$ python3 -q
>>> import numpy as np
>>> np.set_printoptions(precision=2, suppress=True, linewidth=160)
>>> X = np.array([[0, 1], [0, -1]])
>>> print(X)
[[ 0  1]
 [ 0 -1]]
>>> # rank 1
>>> U, s, vt = np.linalg.svd(X)
>>> print(np.argmax(s[:-1] / (s[1:] + 1e-6)) + 1)
1
>>> M2 = U[:, :1] @ np.diag(s[:1]) @ vt[:1]
>>> print(np.linalg.matrix_rank(X, rtol=0.05))
1
>>> print(round(float(np.abs(X - M2).max()), 2))
0.0
>>> print(np.linalg.matrix_rank(M2))
1
>>> print(round(float(np.linalg.norm(X - M2, 2)), 2), s[1])
0.0 0.0
>>> print(M2)
[[ 0.  1.]
 [ 0. -1.]]
>>> t = np.radians(45)
>>> r_ = np.eye(2)
>>> r_[1, 1] = r_[0, 0] = np.cos(t)
>>> r_[1, 0], r_[0, 1] = -np.sin(t), np.sin(t)
>>> print(r_)
[[ 0.71  0.71]
 [-0.71  0.71]]
>>> M2 = X @ r_.T
>>> print(np.allclose(np.linalg.norm(X, axis=1), np.linalg.norm(M2, axis=1)))
True
>>> print(np.allclose(X @ X.T, M2 @ M2.T))
True
>>> print(np.linalg.svd(X, compute_uv=False), np.round(np.linalg.svd(M2, compute_uv=False), 2) + 0)
[1.41 0.  ] [1.41 0.  ]
>>> print(M2)
[[ 0.71  0.71]
 [-0.71 -0.71]]
>>> print(np.round(np.linalg.det(r_), 2), round(np.trace(r_), 2))
1.0 1.41
>>> print(np.einsum("ii->", X))
-1
>>> print(np.round(np.linalg.det(2 * X), 2), round(np.linalg.det(X), 2))
0.0 0.0
>>> print(np.einsum("ij,ji->", X, X))
1
>>> print(np.poly(X))
[1. 1. 0.]
>>> print(np.round(np.linalg.det(X.T), 2))
0.0
>>> print(round(np.linalg.eigvals(X).sum().real, 2))
-1.0
>>> x0 = np.array([-3, -2])
>>> print(X @ np.eye(2)[1])
[ 1. -1.]
>>> print(np.sign((X @ x0).round(6)))
[-1  1]
>>> print(X * x0)
[[ 0 -2]
 [ 0  2]]
>>> print(X @ (2 * x0))
[-4  4]
>>> print((X * x0).sum(axis=1))
[-2  2]
>>> print(np.linalg.norm(X @ x0) <= np.linalg.norm(X, 2) * np.linalg.norm(x0) + 1e-9)
True
>>> M2 = np.array([[1, 1]])
>>> J = np.block([[np.zeros((1, 1)), M2], [M2.T, np.zeros((2, 2))]])
>>> print(J)
[[0. 1. 1.]
 [1. 0. 0.]
 [1. 0. 0.]]
>>> print(np.unique(J.round(6), axis=0).shape)
(2, 3)
>>> print(np.round(J @ np.linalg.pinv(J) @ J, 2) + 0)
[[0. 1. 1.]
 [1. 0. 0.]
 [1. 0. 0.]]
>>> print(np.round(np.trace(np.linalg.pinv(J) @ J), 2))
2.0
>>> print(np.argwhere(np.triu(J)))
[[0 1]
 [0 2]]
>>> print(np.trace(J @ J @ J) // 6)
0.0
>>> print(J @ J)
[[2. 0. 0.]
 [0. 1. 1.]
 [0. 1. 1.]]
>>> low = np.diag(J.sum(axis=1)) - J
>>> print(round(np.linalg.det(low[1:, 1:])))
1
>>> print(np.linalg.matrix_rank(low))
2
>>> print(np.round(np.linalg.eigvalsh(low), 2) + 0)
[0. 1. 3.]
>>> print(low)
[[ 2. -1. -1.]
 [-1.  1.  0.]
 [-1.  0.  1.]]
>>> print(low @ np.ones(3))
[0. 0. 0.]
>>> print((np.linalg.eigvalsh(low) < 1e-8).sum())
1
>>> U, s, vt = np.linalg.svd(low)
>>> evecs = vt[:(s > 1e-8).sum()]
>>> rng = np.random.default_rng(32)
>>> x0 = low[0] + 3 * low[2] + rng.integers(2) * np.eye(3)[0]
>>> print(x0)
[ 0. -1.  2.]
>>> print(np.allclose(evecs.T @ evecs @ x0, x0))
False
>>> print(round(np.linalg.norm(x0 - evecs.T @ evecs @ x0), 2))
0.58
>>> print(np.linalg.matrix_rank(np.vstack([low, x0])))
3
>>> print(np.diag(evecs.T @ evecs))
[0.67 0.67 0.67]
>>> M2 = np.array([[1, -2, 1, 3], [2, 3, 2, 1], [0, 2, 1, -3], [2, 3, 2, -3]])
>>> data = np.triu(M2, 1)
>>> print(data)
[[ 0 -2  1  3]
 [ 0  0  2  1]
 [ 0  0  0 -3]
 [ 0  0  0  0]]
>>> # triangular
>>> r = np.linalg.matrix_rank(data)
>>> print(r)
3
>>> null = np.linalg.svd(data)[2][r:].T
>>> print([int(np.linalg.matrix_rank(data[:i])) for i in range(1, len(data) + 1)])
[1, 2, 3, 3]
>>> print(null @ null.T)
[[1. 0. 0. 0.]
 [0. 0. 0. 0.]
 [0. 0. 0. 0.]
 [0. 0. 0. 0.]]
>>> w1 = np.array([[-4, -5, -5], [0, -4, 5], [3, -3, -3], [0, -3, -2]])
>>> c = np.array([0, 1, 2])
>>> hid = np.maximum(data @ w1 + c, 0)
>>> print((hid > 0).mean(axis=0))
[0.5 0.5 0.5]
>>> W2 = np.array([[-8, -5, -2], [-5, 9, 2], [5, 0, -5]])
>>> print(hid @ W2)
[[-24 -15  -6]
 [-48 -30 -12]
 [-10  90 -20]
 [  5   9  -8]]
>>> print((hid @ W2).round(6).argmax(axis=1))
[2 2 1 1]
>>> M2 = data + rng.integers(-2, 3, (4, 3)) @ rng.integers(-2, 3, (3, 4))
>>> print(M2)
[[ 0  0 -1  5]
 [-1 -4  2  0]
 [-1  3 -1 -2]
 [ 1  5 -1  2]]
>>> print(np.abs(M2 - data).sum(axis=1))
[6 6 6 9]
>>> print(np.round(data @ np.linalg.pinv(data) @ data, 2) + 0)
[[ 0. -2.  1.  3.]
 [ 0.  0.  2.  1.]
 [ 0.  0.  0. -3.]
 [ 0.  0.  0.  0.]]
>>> try:
...     np.linalg.inv(data)
... except np.linalg.LinAlgError as e:
...     print(repr(e))
... 
LinAlgError('Singular matrix')
>>> print(np.allclose(data[:-1].T @ np.linalg.lstsq(data[:-1].T, data[-1])[0], data[-1]))
True
>>> U, s, vt = np.linalg.svd(data)
>>> evecs = vt[:(s > 1e-8).sum()]
>>> x0 = data[1] + 2 * data[0] + rng.integers(2) * np.eye(4)[3]
>>> print(x0)
[ 0. -4.  4.  8.]
>>> print(np.linalg.matrix_rank(np.vstack([data, x0])))
3
>>> print(np.round(np.linalg.norm(x0 - evecs.T @ evecs @ x0), 2))
0.0
>>> print(np.round(evecs.T @ evecs, 2) + 0)
[[0. 0. 0. 0.]
 [0. 1. 0. 0.]
 [0. 0. 1. 0.]
 [0. 0. 0. 1.]]
>>> print(np.diag(evecs.T @ evecs))
[0. 1. 1. 1.]
>>> F = np.array([[3, 2, 3], [3, 22, 1], [3, 0, 3]])
>>> print(F)
[[ 3  2  3]
 [ 3 22  1]
 [ 3  0  3]]
>>> # column 1 is much longer than the rest
>>> print(np.allclose(F @ F.T, F.T @ F))
False
>>> F.inv()
Traceback (most recent call last):
  File "<python-input-96>", line 1, in <module>
    F.inv()
    ^^^^^
AttributeError: 'numpy.ndarray' object has no attribute 'inv'
>>> print(np.sort(np.abs(np.linalg.eigvals(F))))
[ 0.09  5.76 22.33]
>>> np.linalg.determinant(F)
Traceback (most recent call last):
  File "<python-input-98>", line 1, in <module>
    np.linalg.determinant(F)
    ^^^^^^^^^^^^^^^^^^^^^
AttributeError: module 'numpy.linalg' has no attribute 'determinant'
>>> print(F @ F)
[[ 24  50  20]
 [ 78 490  34]
 [ 18   6  18]]
>>> mat = np.array([[0, 2, 1], [-2, 0, 0], [-1, 0, 0]])
>>> print(mat)
[[ 0  2  1]
 [-2  0  0]
 [-1  0  0]]
>>> # antisymmetric, zero diagonal
>>> U, s, vt = np.linalg.svd(J)
>>> evecs = vt[:(s > 1e-8).sum()]
>>> x0 = J[1] + 4 * J[0] + rng.integers(2) * np.eye(3)[2]
>>> print(x0)
[1. 4. 4.]
>>> print(np.linalg.matrix_rank(np.vstack([J, x0])))
2
>>> print(np.allclose(evecs.T @ evecs @ x0, x0))
True
>>> print(np.diag(evecs.T @ evecs))
[1.  0.5 0.5]
>>> E = np.load("a.npy")
>>> print(E)
[[ 0.96 -0.06  0.12 -0.14]
 [-0.06  0.9   0.19 -0.22]
 [ 0.12  0.19  0.62  0.43]
 [-0.14 -0.22  0.43  0.51]]
>>> # applying it twice changes nothing
>>> U, s, vt = np.linalg.svd(E)
>>> print(np.argmax(s[:-1] / (s[1:] + 1e-6)) + 1)
3
>>> M2 = U[:, :3] @ np.diag(s[:3]) @ vt[:3]
>>> print(M2)
[[ 0.96 -0.06  0.12 -0.14]
 [-0.06  0.9   0.19 -0.22]
 [ 0.12  0.19  0.62  0.43]
 [-0.14 -0.22  0.43  0.51]]
>>> K = np.load("w.npy")
>>> print(K)
[[ 4.49 -2.2  -0.11]
 [-0.86 -0.92 -4.84]
 [ 4.35 -0.71  2.36]
 [-1.05 -4.73 -1.23]
 [-0.13 -4.14  2.8 ]
 [ 4.19  2.29 -1.47]
 [ 0.29  1.04  4.88]
 [ 2.26  4.32  1.13]
 [-1.36 -4.76 -0.73]
 [-1.44  3.65  3.1 ]
 [ 0.    4.69 -1.74]
 [-2.05 -3.65  2.73]]
>>> x0 = np.array([2, 1, 0])
>>> y = K @ x0
>>> print(y)
[ 6.78 -2.64  7.99 -6.83 -4.4  10.67  1.62  8.84 -7.48  0.77  4.69 -7.75]
>>> print(np.round(np.linalg.pinv(K) @ K, 2) + 0)
[[1. 0. 0.]
 [0. 1. 0.]
 [0. 0. 1.]]
>>> print(np.round(np.linalg.lstsq(K, y)[0], 2) + 0)
[2. 1. 0.]
>>> y = y + 0.3 * rng.normal(size=12)
>>> print(y)
[ 6.65 -2.5   7.92 -6.78 -4.6  10.31  2.    8.74 -7.44  0.59  4.53 -7.86]
>>> c, *_ = np.linalg.lstsq(K, y)
>>> print([round(float(np.linalg.norm(np.linalg.solve(K.T @ K + lam * np.eye(3), K.T @ y))), 2) for lam in (0, 1, 10, 100)])
[2.21, 2.18, 1.99, 1.1]
>>> print(round(float(np.linalg.norm(y - K @ c)), 2))
0.61
>>> print(c.round())
[2. 1. 0.]
>>> u = np.array([4, 3, 0])
>>> M = np.outer(rng.normal(size=19), u) + 0.05 * rng.normal(size=(19, 3))
>>> print(M.round(2) + 0)
[[ 2.61  2.07  0.  ]
 [ 4.86  3.62  0.07]
 [ 2.24  1.59 -0.07]
 [-2.22 -1.59  0.02]
 [11.12  8.41  0.04]
 [ 3.36  2.53  0.  ]
 [ 3.75  2.8  -0.07]
 [-2.25 -1.73  0.02]
 [-0.95 -0.73  0.02]
 [ 2.44  1.79  0.01]
 [-6.97 -5.23 -0.11]
 [-3.13 -2.3  -0.02]
 [ 1.55  1.12 -0.04]
 [ 9.75  7.23  0.05]
 [ 1.67  1.32 -0.03]
 [-4.13 -3.08  0.03]
 [-4.92 -3.67 -0.04]
 [ 3.91  2.92 -0.01]
 [-3.22 -2.49 -0.04]]
>>> M2 = np.c_[M[:, :1] @ np.array([[-3]]), np.array([1, 4, 5, 5, 5, 3, 4, 2, 4, 4, 3, 5, 4, 0, 0, 3, 2, 5, 5])]
>>> print(M2)
[[ -7.84   1.  ]
 [-14.57   4.  ]
 [ -6.71   5.  ]
 [  6.66   5.  ]
 [-33.37   5.  ]
 [-10.07   3.  ]
 [-11.24   4.  ]
 [  6.75   2.  ]
 [  2.85   4.  ]
 [ -7.32   4.  ]
 [ 20.92   3.  ]
 [  9.38   5.  ]
 [ -4.66   4.  ]
 [-29.26   0.  ]
 [ -5.01   0.  ]
 [ 12.39   3.  ]
 [ 14.76   2.  ]
 [-11.73   5.  ]
 [  9.65   5.  ]]
>>> print(np.round(np.linalg.lstsq(M, M2[:, 0])[0], 2) + 0)
[-3.  0.  0.]
>>> print(np.linalg.norm(np.linalg.qr(M)[0].T @ M2, axis=0) ** 2 / ((M2 ** 2).sum(axis=0) + 1e-12))
[1.   0.13]
>>> print(np.round(np.linalg.norm(M2 - M @ np.linalg.lstsq(M, M2)[0], axis=0), 2) + 0)
[ 0.   15.21]
>>> cen = M - M.mean(axis=0)
>>> U, s, vt = np.linalg.svd(cen, full_matrices=False)
>>> print(np.abs(U[:, 0]).argmax())
4
>>> G = np.cov(M, rowvar=False)
>>> print(M.std(axis=0))
[4.63 3.47 0.04]
>>> print(np.round(np.median(M, axis=0), 2) + 0)
[1.67 1.32 0.  ]
>>> print(np.round(np.linalg.eigvalsh(G)[::-1], 2) + 0)
[35.31  0.    0.  ]
>>> print(np.linalg.matrix_rank(M, rtol=0.1))
1
>>> print([round(float(x), 2) for x in np.linalg.svd(M, compute_uv=False)[:3]])
[25.82, 0.2, 0.17]
